$ python -q
>>> import numpy as np
>>> from numpy import linalg as LA
>>> np.set_printoptions(precision=2, suppress=True, linewidth=100, legacy="1.25")
>>> def tidy(a):
...     return np.round(a, 2) + 0
... 
>>> M = np.array([[2, 2, 0, 0], [1, 3, 0, 0], [0, 0, 2, 2], [0, 0, 1, 3]])
>>> proj = np.triu(np.array([[1, 2, 2, 2], [0, 1, 0, 0], [1, 0, 2, 1], [2, 0, 0, 1]]), 1) + np.eye(4)
>>> other = proj @ M @ LA.inv(proj)
>>> np.trace(other), np.trace(M)
(10.0, 10)
>>> print(LA.matrix_rank(other))
4
>>> other
array([[ 4.,  0., -2.,  4.],
       [ 1.,  1., -2.,  0.],
       [ 0.,  0.,  3.,  2.],
       [ 0.,  0.,  1.,  2.]])
>>> np.poly(other)
array([  1., -10.,  33., -40.,  16.])
>>> arr = np.load("test11.npy")
>>> arr
array([[-2,  0, -2, -1],
       [ 1, -2,  1,  2],
       [-2,  1,  1, -2],
       [ 0, -1, -1, -1]])
>>> vec = np.array([-2, -2, -1, 1])
>>> a = np.maximum(arr @ vec, 0)
>>> tidy(np.tanh(arr @ vec))
array([ 1.  ,  1.  , -0.76,  0.96])
>>> arr * (a > 1e-9)[:, None]
array([[-2,  0, -2, -1],
       [ 1, -2,  1,  2],
       [ 0,  0,  0,  0],
       [ 0, -1, -1, -1]])
>>> vec = np.array([-3, -2, 0, 2])
>>> target = arr @ vec
>>> c, lr = np.zeros(4), 1 / LA.norm(arr, 2) ** 2
>>> for i in range(6):
...     c -= lr * arr.T @ (arr @ c - target)
...     if i % 1 == 0: print(i, round(LA.norm(arr @ c - target), 2))
... 
0 5.39
1 4.7
2 4.17
3 3.73
4 3.36
5 3.04
>>> tidy(c)
array([-1.18, -1.46, -0.31,  0.75])
>>> tidy(LA.cond(arr))
3.99
>>> t = np.radians(135)
>>> Rm = np.eye(4)
>>> Rm[2, 2] = Rm[0, 0] = np.cos(t)
>>> Rm[2, 0], Rm[0, 2] = -np.sin(t), np.sin(t)
>>> tidy(Rm)
array([[-0.71,  0.  ,  0.71,  0.  ],
       [ 0.  ,  1.  ,  0.  ,  0.  ],
       [-0.71,  0.  , -0.71,  0.  ],
       [ 0.  ,  0.  ,  0.  ,  1.  ]])
>>> other = arr @ Rm.T
>>> tidy(other)
array([[ 0.  ,  0.  ,  2.83, -1.  ],
       [ 0.  , -2.  , -1.41,  2.  ],
       [ 2.12,  1.  ,  0.71, -2.  ],
       [-0.71, -1.  ,  0.71, -1.  ]])
>>> np.allclose(arr @ arr.T, other @ other.T)
True
>>> print(np.allclose(LA.norm(arr, axis=1), LA.norm(other, axis=1)))
True
>>> tidy(LA.svd(arr, compute_uv=False)), tidy(LA.svd(other, compute_uv=False))
(array([4.63, 2.6 , 1.58, 1.16]), array([4.63, 2.6 , 1.58, 1.16]))
>>> tidy(np.abs(other - arr).max(axis=0))
array([4.12, 0.  , 4.83, 0.  ])
>>> mat = np.loadtxt("out9.csv", delimiter=",")
>>> mat
array([[ 1., -3.,  0.,  0.,  0.,  0.,  0.,  0.,  0.,  0.],
       [-3.,  2., -3.,  0.,  0.,  0.,  0.,  0.,  0.,  0.],
       [ 0., -3.,  1., -3.,  0.,  0.,  0.,  0.,  0.,  0.],
       [ 0.,  0., -3.,  1., -3.,  0.,  0.,  0.,  0.,  0.],
       [ 0.,  0.,  0., -3.,  3., -3.,  0.,  0.,  0.,  0.],
       [ 0.,  0.,  0.,  0., -3.,  3., -3.,  0.,  0.,  0.],
       [ 0.,  0.,  0.,  0.,  0., -3.,  3., -3.,  0.,  0.],
       [ 0.,  0.,  0.,  0.,  0.,  0., -3.,  2., -3.,  0.],
       [ 0.,  0.,  0.,  0.,  0.,  0.,  0., -3.,  1., -3.],
       [ 0.,  0.,  0.,  0.,  0.,  0.,  0.,  0., -3.,  1.]])
>>> vec = np.array([0, 2, 5, -4, -1, -1, 1, -2, 5, -1])
>>> target = mat @ vec
>>> target
array([ -6., -11.,  11., -16.,  12.,  -3.,  12., -22.,  14., -16.])
>>> tidy(LA.solve(mat.T, mat[2]))
array([0., 0., 1., 0., 0., 0., 0., 0., 0., 0.])
>>> other = np.array([[2], [3], [2], [1], [3], [3], [3], [2], [0]])
>>> cent = np.array([[-9, -4, -1, -9]])
>>> m1 = other @ cent
>>> m1
array([[-18,  -8,  -2, -18],
       [-27, -12,  -3, -27],
       [-18,  -8,  -2, -18],
       [ -9,  -4,  -1,  -9],
       [-27, -12,  -3, -27],
       [-27, -12,  -3, -27],
       [-27, -12,  -3, -27],
       [-18,  -8,  -2, -18],
       [  0,   0,   0,   0]])
>>> np.unique(m1.round(6), axis=0).shape
(4, 4)
>>> try:
...     LA.inv(m1)
... except LA.LinAlgError as e:
...     print(repr(e))
... 
LinAlgError('Last 2 dimensions of the array must be square')
>>> tidy(np.trace(LA.pinv(m1) @ m1))
1.0
>>> F = np.loadtxt("a.csv", delimiter=",")
>>> F
array([[ 0.,  0.,  0.,  0.,  0.,  0.,  0.,  0.,  0.],
       [ 1., -1.,  0.,  0.,  0.,  0.,  0.,  0.,  0.],
       [-1., -3.,  0.,  0.,  0.,  0.,  0.,  0.,  0.],
       [ 2., -2., -1., -2.,  0.,  0.,  0.,  0.,  0.],
       [ 3.,  0.,  3., -2., -2.,  0.,  0.,  0.,  0.],
       [-3.,  1.,  3., -2.,  1.,  1.,  0.,  0.,  0.],
       [-2., -2.,  1.,  1.,  0.,  2.,  2.,  0.,  0.],
       [-3., -2.,  0., -3., -3., -1.,  3., -1.,  0.],
       [-2.,  0.,  1.,  0.,  0., -2., -1., -2.,  1.]])
>>> def softmax(z):
...     e = np.exp(z - z.max(axis=-1, keepdims=True))
...     return e / e.sum(axis=-1, keepdims=True)
... 
>>> tidy(softmax(F[8]))
array([0.01, 0.11, 0.3 , 0.11, 0.11, 0.01, 0.04, 0.01, 0.3 ])
>>> tidy(softmax(10 * F[8]))
array([0. , 0. , 0.5, 0. , 0. , 0. , 0. , 0. , 0.5])
>>> tidy(softmax(F).sum(axis=1))
array([1., 1., 1., 1., 1., 1., 1., 1., 1.])
>>> tidy(softmax(F[8] + 4))
array([0.01, 0.11, 0.3 , 0.11, 0.11, 0.01, 0.04, 0.01, 0.3 ])
>>> scores = F @ F.T / np.sqrt(9)
>>> tidy(softmax(scores)[8] @ F)
array([-2.07, -0.11,  1.04, -0.3 , -0.12, -1.7 , -0.67, -1.77,  0.85])
>>> tidy(softmax(scores + np.triu(np.full(scores.shape, -np.inf), 1)))
array([[1.  , 0.  , 0.  , 0.  , 0.  , 0.  , 0.  , 0.  , 0.  ],
       [0.34, 0.66, 0.  , 0.  , 0.  , 0.  , 0.  , 0.  , 0.  ],
       [0.03, 0.06, 0.9 , 0.  , 0.  , 0.  , 0.  , 0.  , 0.  ],
       [0.01, 0.04, 0.04, 0.9 , 0.  , 0.  , 0.  , 0.  , 0.  ],
       [0.  , 0.  , 0.  , 0.  , 1.  , 0.  , 0.  , 0.  , 0.  ],
       [0.  , 0.  , 0.  , 0.  , 0.  , 1.  , 0.  , 0.  , 0.  ],
       [0.  , 0.  , 0.03, 0.  , 0.  , 0.02, 0.94, 0.  , 0.  ],
       [0.  , 0.  , 0.  , 0.  , 0.  , 0.  , 0.  , 1.  , 0.  ],
       [0.01, 0.  , 0.01, 0.  , 0.  , 0.06, 0.  , 0.06, 0.85]])
>>> softmax(scores).round(6).argmax(axis=1)
array([0, 3, 2, 3, 4, 5, 6, 7, 8])
>>> left, sv, VT = LA.svd(F)
>>> print(np.argmax(sv[:-1] / (sv[1:] + 1e-6)) + 1)
8
>>> other = left[:, :8] @ np.diag(sv[:8]) @ VT[:8]
>>> tidy(other)
array([[ 0.,  0.,  0.,  0.,  0.,  0.,  0.,  0.,  0.],
       [ 1., -1.,  0.,  0.,  0.,  0.,  0.,  0.,  0.],
       [-1., -3.,  0.,  0.,  0.,  0.,  0.,  0.,  0.],
       [ 2., -2., -1., -2.,  0.,  0.,  0.,  0.,  0.],
       [ 3.,  0.,  3., -2., -2.,  0.,  0.,  0.,  0.],
       [-3.,  1.,  3., -2.,  1.,  1.,  0.,  0.,  0.],
       [-2., -2.,  1.,  1.,  0.,  2.,  2.,  0.,  0.],
       [-3., -2.,  0., -3., -3., -1.,  3., -1.,  0.],
       [-2.,  0.,  1.,  0.,  0., -2., -1., -2.,  1.]])
>>> tidy(np.abs(F - other).max())
0.0
>>> LA.matrix_rank(other)
8
>>> tidy(LA.norm(F - other) / LA.norm(F))
0.0
>>> rng = np.random.default_rng(67299)
>>> labels = rng.permutation(9)
>>> labels
array([6, 7, 3, 8, 5, 2, 4, 1, 0])
>>> other = F[labels][:, labels]
>>> tidy(np.sort(np.abs(LA.eigvals(other))))
array([0., 0., 1., 1., 1., 1., 2., 2., 2.])
>>> np.allclose(other, F)
False
>>> other
array([[ 2.,  0.,  1.,  0.,  2.,  1.,  0., -2., -2.],
       [ 3., -1., -3.,  0., -1.,  0., -3., -2., -3.],
       [ 0.,  0., -2.,  0.,  0., -1.,  0., -2.,  2.],
       [-1., -2.,  0.,  1., -2.,  1.,  0.,  0., -2.],
       [ 0.,  0., -2.,  0.,  1.,  3.,  1.,  1., -3.],
       [ 0.,  0.,  0.,  0.,  0.,  0.,  0., -3., -1.],
       [ 0.,  0., -2.,  0.,  0.,  3., -2.,  0.,  3.],
       [ 0.,  0.,  0.,  0.,  0.,  0.,  0., -1.,  1.],
       [ 0.,  0.,  0.,  0.,  0.,  0.,  0.,  0.,  0.]])
>>> print(LA.matrix_rank(F, rtol=0.1))
7
>>> LA.cond(F) > 100
True
>>> print(tidy(LA.norm(F, 2) / LA.norm(F)))
0.61
>>> print(np.argsort(-LA.norm(F, axis=0).round(6), kind="stable")[:3])
[0 1 3]
>>> vec = np.array([2, 0, 1, 2, -1, 1, 3, 3, 2])
>>> F @ np.ones(9)
array([  0.,   0.,  -4.,  -3.,   2.,   1.,   2., -10.,  -5.])
>>> F @ (2 * vec)
array([  0.,   4.,  -4.,  -2.,  14., -14.,  14.,  -8., -24.])
>>> J = np.loadtxt("data.csv", delimiter=",")
>>> tidy(J)
array([[-0.16, -0.22,  0.28,  0.44, -0.08, -0.53,  0.53,  0.28],
       [-0.12, -0.41, -0.53,  0.06,  0.05,  0.29,  0.54, -0.39],
       [ 0.43, -0.15, -0.25,  0.23,  0.77, -0.22, -0.15,  0.12],
       [ 0.24,  0.51, -0.2 , -0.16, -0.09, -0.56,  0.22, -0.5 ],
       [-0.12,  0.24, -0.47,  0.71, -0.32,  0.02, -0.33,  0.04],
       [-0.59, -0.33,  0.05, -0.05,  0.17, -0.38, -0.44, -0.41],
       [ 0.12, -0.35, -0.48, -0.42, -0.36, -0.35, -0.13,  0.43],
       [ 0.59, -0.45,  0.29,  0.21, -0.37, -0.01, -0.2 , -0.38]])
>>> vec = np.array([1, 2, 2, 2, 0, 2, 0, 0])
>>> tidy(np.sort(np.abs(np.degrees(np.angle(LA.eigvals(J))))))
array([  0.  ,  63.78,  63.78, 131.58, 131.58, 151.21, 151.21, 180.  ])
>>> [p for p in range(1, 25) if np.allclose(LA.matrix_power(J, p), np.eye(8))]
[]
>>> print(tidy(LA.inv(J)))
[[-0.16 -0.12  0.43  0.24 -0.12 -0.59  0.12  0.59]
 [-0.22 -0.41 -0.15  0.51  0.24 -0.33 -0.35 -0.45]
 [ 0.28 -0.53 -0.25 -0.2  -0.47  0.05 -0.48  0.29]
 [ 0.44  0.06  0.23 -0.16  0.71 -0.05 -0.42  0.21]
 [-0.08  0.05  0.77 -0.09 -0.32  0.17 -0.36 -0.37]
 [-0.53  0.29 -0.22 -0.56  0.02 -0.38 -0.35 -0.01]
 [ 0.53  0.54 -0.15  0.22 -0.33 -0.44 -0.13 -0.2 ]
 [ 0.28 -0.39  0.12 -0.5   0.04 -0.41  0.43 -0.38]]
>>> print(8 - LA.matrix_rank(J - np.eye(8), tol=1e-8))
1
>>> tidy(J.T @ (J @ vec))
array([1., 2., 2., 2., 0., 2., 0., 0.])
>>> tidy(LA.det(J))
-1.0
>>> print(tidy(softmax(J[3])))
[0.16 0.21 0.1  0.11 0.12 0.07 0.16 0.08]
>>> tidy(softmax(J[3] + -1))
array([0.16, 0.21, 0.1 , 0.11, 0.12, 0.07, 0.16, 0.08])
>>> print(tidy(softmax(10 * J[3])))
[0.06 0.89 0.   0.   0.   0.   0.05 0.  ]
>>> scores = J @ J.T / np.sqrt(8)
>>> tidy(softmax(scores))
array([[0.17, 0.12, 0.12, 0.12, 0.12, 0.12, 0.12, 0.12],
       [0.12, 0.17, 0.12, 0.12, 0.12, 0.12, 0.12, 0.12],
       [0.12, 0.12, 0.17, 0.12, 0.12, 0.12, 0.12, 0.12],
       [0.12, 0.12, 0.12, 0.17, 0.12, 0.12, 0.12, 0.12],
       [0.12, 0.12, 0.12, 0.12, 0.17, 0.12, 0.12, 0.12],
       [0.12, 0.12, 0.12, 0.12, 0.12, 0.17, 0.12, 0.12],
       [0.12, 0.12, 0.12, 0.12, 0.12, 0.12, 0.17, 0.12],
       [0.12, 0.12, 0.12, 0.12, 0.12, 0.12, 0.12, 0.17]])
>>> tidy(softmax(scores + np.triu(np.full(scores.shape, -np.inf), 1)))
array([[1.  , 0.  , 0.  , 0.  , 0.  , 0.  , 0.  , 0.  ],
       [0.41, 0.59, 0.  , 0.  , 0.  , 0.  , 0.  , 0.  ],
       [0.29, 0.29, 0.42, 0.  , 0.  , 0.  , 0.  , 0.  ],
       [0.23, 0.23, 0.23, 0.32, 0.  , 0.  , 0.  , 0.  ],
       [0.18, 0.18, 0.18, 0.18, 0.26, 0.  , 0.  , 0.  ],
       [0.16, 0.16, 0.16, 0.16, 0.16, 0.22, 0.  , 0.  ],
       [0.13, 0.13, 0.13, 0.13, 0.13, 0.13, 0.19, 0.  ],
       [0.12, 0.12, 0.12, 0.12, 0.12, 0.12, 0.12, 0.17]])
